>>> import numpy as np
>>> np.set_printoptions(precision=2, suppress=True, linewidth=120, floatmode="fixed")
>>> W0 = np.array([[0, -5, 2, -6, 2, -5],
...     [5, 0, -7, -4, 0, -3],
...     [-2, 7, 0, 0, 9, 2],
...     [6, 4, 0, 0, 5, 0],
...     [-2, 0, -9, -5, 0, 7],
...     [5, 3, -2, 0, -7, 0]])
>>> W0
array([[ 0, -5,  2, -6,  2, -5],
       [ 5,  0, -7, -4,  0, -3],
       [-2,  7,  0,  0,  9,  2],
       [ 6,  4,  0,  0,  5,  0],
       [-2,  0, -9, -5,  0,  7],
       [ 5,  3, -2,  0, -7,  0]])
>>> r0, v = W0[5], W0[1]
>>> r0 @ r0
np.int64(87)
>>> p = (r0 @ v) / (r0 @ r0) * r0
>>> v - p
array([ 2.76, -1.34, -6.10, -4.00,  3.14, -3.00])
>>> round(np.linalg.norm(r0 + v) ** 2 + np.linalg.norm(r0 - v) ** 2, 2)
np.float64(372.0)
>>> p
array([ 2.24,  1.34, -0.90,  0.00, -3.14,  0.00])
>>> x = np.array([1, 1, 0, 1, 2, 1])
>>> x @ W0 @ x
np.int64(0)
>>> np.round(np.linalg.eigvals(W0).real, 2) + 0
array([0.00, 0.00, 0.00, 0.00, 0.00, 0.00])
>>> np.linalg.svd(W0, compute_uv=False)
array([14.09, 14.09, 10.91, 10.91,  3.06,  3.06])
>>> O = np.linalg.solve(np.eye(6) - W0, np.eye(6) + W0)
>>> round(float(np.linalg.det(O)), 2)
1.0
>>> np.round(O @ O.T, 2) + 0
array([[1.00, 0.00, 0.00, 0.00, 0.00, 0.00],
       [0.00, 1.00, 0.00, 0.00, 0.00, 0.00],
       [0.00, 0.00, 1.00, 0.00, 0.00, 0.00],
       [0.00, 0.00, 0.00, 1.00, 0.00, 0.00],
       [0.00, 0.00, 0.00, 0.00, 1.00, 0.00],
       [0.00, 0.00, 0.00, 0.00, 0.00, 1.00]])
>>> X = np.loadtxt("dump.csv", delimiter=",")
>>> X
array([[-36.00,   3.00,   1.00,   3.00,   4.00,   2.00,   5.00,   2.00,   5.00,   0.00,   4.00,   3.00,   4.00,
          0.00],
       [  2.00,   3.00,   0.00,   0.00,   2.00,   1.00,   1.00,   1.00,   5.00,   2.00,   3.00,   2.00,   1.00,
          0.00],
       [  3.00,   1.00,  24.00,   4.00,   2.00,   5.00,   0.00,   1.00,   2.00,   4.00,   0.00,   2.00,   3.00,
          1.00],
       [  1.00,   3.00,   0.00,  40.00,   2.00,   0.00,   0.00,   3.00,   2.00,   0.00,   3.00,   3.00,   3.00,
          3.00],
       [  0.00,   1.00,   3.00,   2.00, -15.00,   5.00,   1.00,   4.00,   4.00,   3.00,   5.00,   0.00,   4.00,
          3.00],
       [  2.00,   1.00,   5.00,   2.00,   5.00,   3.00,   0.00,   4.00,   1.00,   1.00,   2.00,   2.00,   0.00,
          5.00],
       [  2.00,   1.00,   3.00,   1.00,   0.00,   3.00, -35.00,   1.00,   3.00,   5.00,   5.00,   2.00,   3.00,
          1.00],
       [  2.00,   1.00,   4.00,   1.00,   5.00,   3.00,   1.00,  20.00,   1.00,   5.00,   0.00,   0.00,   0.00,
          0.00],
       [  3.00,   2.00,   1.00,   3.00,   3.00,   3.00,   5.00,   5.00, -19.00,   3.00,   4.00,   4.00,   1.00,
          3.00],
       [  4.00,   2.00,   3.00,   3.00,   5.00,   0.00,   3.00,   3.00,   5.00,   2.00,   4.00,   0.00,   2.00,
          1.00],
       [  5.00,   1.00,   2.00,   3.00,   1.00,   5.00,   3.00,   2.00,   2.00,   5.00, -16.00,   1.00,   1.00,
          3.00],
       [  4.00,   1.00,   2.00,   4.00,   0.00,   4.00,   2.00,   4.00,   2.00,   5.00,   2.00, -15.00,   4.00,
          4.00],
       [  4.00,   2.00,   5.00,   1.00,   0.00,   4.00,   2.00,   5.00,   3.00,   2.00,   5.00,   3.00,  45.00,
          2.00],
       [  1.00,   2.00,   0.00,   1.00,   5.00,   2.00,   1.00,   2.00,   1.00,   0.00,   5.00,   3.00,   0.00,
        -36.00]])
>>> np.count_nonzero(X)
np.int64(169)
>>> np.linalg.matrix_rank(X)
np.int64(14)
>>> round(float(np.linalg.norm(X)), 2)
104.94
>>> X.sum(axis=0)
array([ -3.00,  24.00,  53.00,  68.00,  19.00,  40.00, -11.00,  57.00,  17.00,  37.00,  26.00,  10.00,  71.00, -10.00])
>>> X.shape
(14, 14)
>>> np.unravel_index(np.abs(X).argmax(), X.shape)
(np.int64(12), np.int64(12))
>>> X.sum(axis=1)
array([  0.00,  23.00,  52.00,  63.00,  20.00,  33.00,  -5.00,  43.00,  21.00,  37.00,  18.00,  23.00,  83.00, -13.00])
>>> rng = np.random.default_rng(676)
>>> idx = rng.permutation(6)
>>> idx
array([5, 1, 3, 0, 2, 4])
>>> Y = W0[idx][:, idx]
>>> np.trace(Y)
np.int64(0)
>>> Y
array([[ 0,  3,  0,  5, -2, -7],
       [-3,  0, -4,  5, -7,  0],
       [ 0,  4,  0,  6,  0,  5],
       [-5, -5, -6,  0,  2,  2],
       [ 2,  7,  0, -2,  0,  9],
       [ 7,  0, -5, -2, -9,  0]])
>>> idx = rng.permutation(14)
>>> idx
array([ 6,  7, 10,  5,  8,  4,  0,  3,  9, 11,  2, 13,  1, 12])
>>> Y = X[idx][:, idx]
>>> np.trace(Y)
np.float64(-35.0)
>>> np.sort(np.abs(np.linalg.eigvals(Y)))
array([ 0.51,  2.55,  7.04, 15.05, 15.05, 17.74, 19.95, 21.76, 27.02, 37.06, 37.06, 37.57, 38.99, 50.05])
>>> data = np.loadtxt("x.csv", delimiter=",")
>>> data
array([[ 1.90, -0.60,  1.10,  0.30,  0.50,  1.20, -0.70,  0.60, -1.00,  0.40],
       [ 1.80, -0.20, -0.90, -0.60, -1.20,  0.20,  1.70,  0.90, -1.00, -0.20],
       [ 2.60,  0.30,  0.20, -2.40,  1.00, -2.20,  1.10,  0.10,  1.10,  0.50],
       [-0.40, -1.70, -0.10,  1.10,  0.90,  1.10, -0.10,  0.60,  0.50,  0.00],
       [ 0.10, -0.80, -0.50,  1.40, -1.00,  1.10,  0.50,  0.90, -0.70, -0.20],
       [ 0.20,  1.60,  2.10,  0.40, -0.60,  1.00,  0.60,  0.30, -0.20, -0.20],
       [ 0.40,  1.10, -0.40, -0.30, -0.80,  0.70, -1.90, -1.00, -0.30,  0.30]])
>>> x = np.array([0, 0, 3, 1, 0, 1, 2, 3, 2, 3])
>>> h1 = np.maximum(data @ x, 0)
>>> data.T @ h1
array([15.03,  2.21, 21.60,  8.05, -0.01, 17.24,  6.20, 10.99, -3.78,  0.48])
>>> Uu, s, VT = np.linalg.svd(X, full_matrices=False)
>>> round(float(np.sqrt((s ** 2).sum())), 2), round(float(np.linalg.norm(X)), 2)
(104.94, 104.94)
>>> np.abs(Uu[:, 0]).round(6).argmax()
np.int64(12)
>>> np.cumsum(s ** 2) / np.sum(s ** 2)
array([0.24, 0.39, 0.53, 0.66, 0.77, 0.84, 0.89, 0.93, 0.96, 0.98, 0.99, 1.00, 1.00, 1.00])
>>> (s > 1e-8).sum()
np.int64(14)
>>> t3 = np.stack([data, -1 * data, data[::-1]])
>>> np.linalg.norm(t3, axis=(1, 2))
array([8.42, 8.42, 8.42])
>>> t3.shape
(3, 7, 10)
>>> np.linalg.matrix_rank(t3)
array([7, 7, 7])
>>> r0 = np.array([0, 1, 1])
>>> np.polyval(r0, data[1])
array([ 2.80,  0.80,  0.10,  0.40, -0.20,  1.20,  2.70,  1.90,  0.00,  0.80])
>>> np.cross(data[1, :3], data[4, :3])
array([-0.62,  0.81, -1.42])
>>> np.sort(np.abs(np.linalg.eigvals(X)))
array([ 0.51,  2.55,  7.04, 15.05, 15.05, 17.74, 19.95, 21.76, 27.02, 37.06, 37.06, 37.57, 38.99, 50.05])
>>> np.trace(X)
np.float64(-35.0)
>>> np.allclose(X, X.T)
False
>>> np.allclose(X @ X.T, X.T @ X)
False
>>> X.inv()
Traceback (most recent call last):
  File "<python-input-58>", line 1, in <module>
    X.inv()
    ^^^^^
AttributeError: 'numpy.ndarray' object has no attribute 'inv'
>>> arr = np.loadtxt("w.csv", delimiter=",")
>>> arr
array([[ 0.00,  0.00,  2.00,  0.00,  0.00, -1.00, -2.00,  2.00,  0.00, -1.00,  1.00,  1.00],
       [ 0.00,  0.00, -1.00, -1.00, -1.00,  3.00, -3.00, -1.00, -1.00,  2.00,  0.00,  2.00],
       [-2.00,  1.00,  0.00, -2.00,  3.00, -1.00,  1.00,  3.00,  3.00, -1.00,  2.00,  0.00],
       [ 0.00,  1.00,  2.00,  0.00, -3.00,  1.00, -1.00,  1.00,  1.00, -1.00,  2.00,  0.00],
       [ 0.00,  1.00, -3.00,  3.00,  0.00,  1.00,  3.00,  1.00,  0.00, -2.00, -1.00,  2.00],
       [ 1.00, -3.00,  1.00, -1.00, -1.00,  0.00,  1.00,  1.00,  1.00, -2.00, -1.00, -2.00],
       [ 2.00,  3.00, -1.00,  1.00, -3.00, -1.00,  0.00,  0.00,  1.00,  1.00, -1.00,  0.00],
       [-2.00,  1.00, -3.00, -1.00, -1.00, -1.00,  0.00,  0.00,  0.00, -1.00,  1.00, -2.00],
       [ 0.00,  1.00, -3.00, -1.00,  0.00, -1.00, -1.00,  0.00,  0.00, -3.00,  1.00,  1.00],
       [ 1.00, -2.00,  1.00,  1.00,  2.00,  2.00, -1.00,  1.00,  3.00,  0.00,  1.00,  1.00],
       [-1.00,  0.00, -2.00, -2.00,  1.00,  1.00,  1.00, -1.00, -1.00, -1.00,  0.00,  1.00],
       [-1.00, -2.00,  0.00,  0.00, -2.00,  2.00,  0.00,  2.00, -1.00, -1.00, -1.00,  0.00]])
>>> Uu, s, VT = np.linalg.svd(arr)
>>> np.argmax(s[:-1] / (s[1:] + 1e-6)) + 1
np.int64(10)
>>> Y = Uu[:, :10] @ np.diag(s[:10]) @ VT[:10]
>>> round(np.linalg.norm(arr - Y, 2), 2), round(s[10], 2)
(np.float64(0.04), np.float64(0.04))
>>> Y.round(2) + 0
array([[ 0.00,  0.01,  2.00,  0.00,  0.01, -0.99, -2.01,  2.00,  0.00, -1.01,  0.99,  0.99],
       [-0.01,  0.00, -1.00, -1.00, -1.00,  3.00, -3.00, -1.01, -0.99,  2.00, -0.01,  2.00],
       [-2.00,  1.00,  0.00, -2.00,  3.00, -1.00,  1.00,  3.00,  3.00, -1.00,  2.00,  0.00],
       [ 0.00,  1.00,  2.00,  0.00, -3.00,  1.00, -1.00,  1.00,  1.00, -1.00,  2.00,  0.00],
       [-0.01,  1.00, -3.00,  3.00,  0.00,  1.00,  3.00,  1.00,  0.00, -2.00, -1.01,  2.00],
       [ 0.99, -3.00,  1.00, -1.00, -1.00,  0.00,  1.00,  0.99,  1.01, -2.00, -1.01, -2.00],
       [ 2.01,  3.00, -1.00,  1.00, -3.00, -1.00,  0.00,  0.00,  1.00,  1.00, -1.00,  0.00],
       [-2.00,  1.01, -3.00, -1.00, -1.00, -0.99,  0.00,  0.00,  0.00, -1.00,  0.99, -2.01],
       [ 0.00,  0.99, -3.00, -1.00,  0.00, -1.01, -1.00,  0.00,  0.00, -2.99,  1.01,  1.01],
       [ 1.01, -2.00,  1.00,  1.00,  2.00,  2.00, -1.00,  1.00,  2.99,  0.00,  1.00,  0.99],
       [-0.99,  0.01, -2.00, -2.00,  1.01,  1.01,  1.00, -0.99, -1.01, -1.00,  0.00,  0.99],
       [-0.99, -2.00,  0.00,  0.00, -2.00,  2.00,  0.00,  2.01, -1.01, -0.99, -0.99,  0.00]])
>>> np.linalg.matrix_rank(arr, rtol=0.05)
np.int64(10)
>>> arr.shape
(12, 12)
>>> round(float(np.linalg.norm(arr)), 2)
17.78
>>> arr - arr[0]
array([[ 0.00,  0.00,  0.00,  0.00,  0.00,  0.00,  0.00,  0.00,  0.00,  0.00,  0.00,  0.00],
       [ 0.00,  0.00, -3.00, -1.00, -1.00,  4.00, -1.00, -3.00, -1.00,  3.00, -1.00,  1.00],
       [-2.00,  1.00, -2.00, -2.00,  3.00,  0.00,  3.00,  1.00,  3.00,  0.00,  1.00, -1.00],
       [ 0.00,  1.00,  0.00,  0.00, -3.00,  2.00,  1.00, -1.00,  1.00,  0.00,  1.00, -1.00],
       [ 0.00,  1.00, -5.00,  3.00,  0.00,  2.00,  5.00, -1.00,  0.00, -1.00, -2.00,  1.00],
       [ 1.00, -3.00, -1.00, -1.00, -1.00,  1.00,  3.00, -1.00,  1.00, -1.00, -2.00, -3.00],
       [ 2.00,  3.00, -3.00,  1.00, -3.00,  0.00,  2.00, -2.00,  1.00,  2.00, -2.00, -1.00],
       [-2.00,  1.00, -5.00, -1.00, -1.00,  0.00,  2.00, -2.00,  0.00,  0.00,  0.00, -3.00],
       [ 0.00,  1.00, -5.00, -1.00,  0.00,  0.00,  1.00, -2.00,  0.00, -2.00,  0.00,  0.00],
       [ 1.00, -2.00, -1.00,  1.00,  2.00,  3.00,  1.00, -1.00,  3.00,  1.00,  0.00,  0.00],
       [-1.00,  0.00, -4.00, -2.00,  1.00,  2.00,  3.00, -3.00, -1.00,  0.00, -1.00,  0.00],
       [-1.00, -2.00, -2.00,  0.00, -2.00,  3.00,  2.00,  0.00, -1.00,  0.00, -2.00, -1.00]])
>>> np.abs(arr).max()
np.float64(3.0)
>>> np.count_nonzero(arr)
np.int64(110)
>>> np.linalg.svd(arr, compute_uv=False)
array([8.08, 8.08, 6.36, 6.36, 5.83, 5.83, 3.54, 3.54, 2.40, 2.40, 0.04, 0.04])
>>> round(float(np.linalg.norm(arr[7], 1)), 2), round(float(np.linalg.norm(arr[7], np.inf)), 2)
(13.0, 3.0)
>>> np.linalg.norm(arr, axis=0)
array([4.00, 5.57, 6.56, 4.80, 6.24, 5.00, 5.29, 4.80, 4.90, 5.29, 4.00, 4.47])
>>> round(float(np.linalg.norm(arr, 1)), 2), round(np.linalg.norm(arr, np.inf), 2)
(19.0, np.float64(19.0))
>>> np.round(np.linalg.norm(arr) ** 2 / np.linalg.norm(arr, 2) ** 2, 2)
np.float64(4.84)
>>> feats = np.loadtxt("arr.csv", delimiter=",")
>>> feats
array([[ -5.57, -10.03,   2.38, -21.94, -43.38,   8.11,  23.94,  22.29,   8.07,  30.43,  -0.96,  -8.39],
       [ 13.00,  29.48, -16.31, -22.96,  19.13,  18.40, -33.88,  24.16, -43.80,  -8.59, -16.11,  -3.34],
       [ -7.25, -11.00,   2.06, -22.20, -44.72,   8.71,  21.96,  20.45,   9.39,  33.27,  -0.90,  -6.60],
       [ 13.47,  28.16, -17.81, -21.94,  19.65,  19.16, -33.44,  25.04, -43.43,  -8.18, -15.43,  -2.49],
       [ -6.30, -10.91,   0.20, -22.73, -42.92,   7.13,  23.66,  21.82,   9.15,  31.07,  -1.77,  -7.74],
       [-29.77,  -3.50,  -6.39, -38.63,  22.46, -13.28,   1.93,  -3.16, -15.15,  11.47,  28.87, -18.08],
       [ -5.94,  -9.47,  -0.51, -21.54, -42.72,  10.19,  22.00,  21.23,   9.23,  30.85,  -3.67,  -7.91],
       [-29.93,  -2.63,  -6.11, -38.20,  20.01, -11.86,   2.30,  -3.67, -14.26,  14.44,  27.06, -19.34],
       [ 14.23,  26.74, -16.24, -21.62,  19.29,  19.88, -34.42,  26.05, -42.51,  -7.36, -17.29,  -1.73],
       [ 14.31,  27.80, -17.89, -21.53,  19.88,  20.11, -33.79,  25.58, -42.19,  -8.64, -16.52,  -2.98],
       [ 14.15,  27.64, -17.49, -21.18,  21.17,  19.30, -33.16,  25.18, -44.44,  -8.45, -15.31,  -2.62],
       [ 13.57,  28.21, -14.37, -21.44,  20.67,  21.73, -32.90,  24.37, -44.03,  -8.29, -17.66,  -4.56],
       [ 12.94,  29.52, -16.33, -21.46,  19.37,  20.14, -32.92,  24.33, -45.55,  -6.98, -15.68,  -3.46],
       [-29.78,  -0.82,  -6.75, -37.61,  23.96, -12.52,   0.69,  -3.59, -14.17,  14.13,  29.58, -19.31],
       [ 13.02,  27.44, -18.15, -22.01,  19.52,  20.89, -32.97,  23.92, -43.72,  -6.67, -15.06,  -2.92],
       [ -5.13, -11.27,   0.44, -23.42, -44.38,   9.68,  24.34,  20.96,   9.73,  31.31,  -2.08,  -8.17],
       [ -5.60, -10.30,   1.06, -20.84, -42.09,   7.49,  24.66,  19.35,   9.81,  29.72,  -2.44,  -7.64],
       [ 15.70,  28.00, -16.06, -21.92,  19.56,  20.51, -34.31,  23.88, -44.14,  -7.09, -15.58,  -4.12],
       [-29.38,  -0.55,  -5.97, -36.43,  21.79, -14.13,   1.90,  -3.93, -14.23,  13.70,  27.77, -22.17],
       [ 13.73,  27.13, -17.56, -23.30,  21.57,  19.22, -35.12,  24.85, -44.25,  -7.07, -15.03,  -4.86],
       [ -5.86, -11.16,   1.93, -23.06, -43.83,   8.34,  25.56,  20.74,  10.17,  32.63,  -2.45,  -8.12],
       [ -7.05, -10.46,   0.41, -23.71, -44.03,   7.80,  24.37,  20.09,  10.98,  31.70,  -2.55,  -6.99],
       [ -6.26,  -8.39,   0.24, -21.81, -43.01,   9.00,  21.68,  20.67,  11.24,  31.23,  -1.95,  -8.21],
       [ 14.52,  27.41, -15.70, -22.66,  20.10,  20.37, -34.63,  24.56, -43.56,  -7.25, -15.95,  -4.31],
       [ 14.62,  27.21, -15.58, -22.02,  18.99,  19.36, -34.39,  25.66, -42.55,  -9.03, -15.31,  -3.45],
       [ -7.45, -10.72,   2.44, -23.05, -42.99,   7.34,  26.09,  20.41,  10.16,  31.33,  -1.47,  -9.38],
       [ 13.76,  28.63, -16.24, -23.41,  19.30,  20.46, -32.08,  25.17, -43.46,  -9.42, -16.24,  -3.13],
       [ 15.03,  28.69, -17.67, -23.48,  17.27,  19.53, -33.42,  22.66, -44.40,  -7.97, -16.00,  -4.30],
       [ 13.62,  29.11, -15.82, -21.60,  20.88,  20.25, -33.14,  23.15, -44.10,  -8.02, -15.61,  -4.65],
       [ -6.12, -10.23,   2.48, -22.57, -44.73,   7.47,  25.03,  19.16,   9.92,  32.58,  -2.70,  -6.78],
       [ -4.86,  -9.84,   1.64, -21.34, -43.63,   7.08,  23.57,  19.75,   9.51,  32.10,  -3.36,  -8.92],
       [ -6.85, -11.09,   2.31, -22.20, -43.18,   4.75,  26.18,  21.42,   9.94,  31.37,  -0.55,  -8.56],
       [ -6.31,  -9.57,   2.03, -21.81, -45.84,   6.78,  23.74,  21.51,  11.05,  31.91,  -1.89, -10.06],
       [ -5.84,  -9.65,   2.75, -22.35, -43.43,   7.05,  25.15,  20.98,   9.66,  31.41,  -2.01,  -8.61]])
>>> x = np.array([-6, 5, -1, 0, -6, 5, 4, -4, -1, 2, -9, 6])
>>> target = feats @ x
>>> beta, lr = np.zeros(12), 1 / np.linalg.norm(feats, 2) ** 2
>>> for i in range(20):
...     beta -= lr * feats.T @ (feats @ beta - target)
...     if i % 5 == 0: print(i, round(np.linalg.norm(feats @ beta - target), 2))
... 
0 777.92
5 276.86
10 135.58
15 90.38
>>> beta
array([ 2.12, -0.03,  0.23,  0.69, -4.77,  2.10,  1.05,  2.42,  0.95,  1.28, -2.76,  0.85])
>>> np.round(np.linalg.cond(feats), 2)
np.float64(124.81)
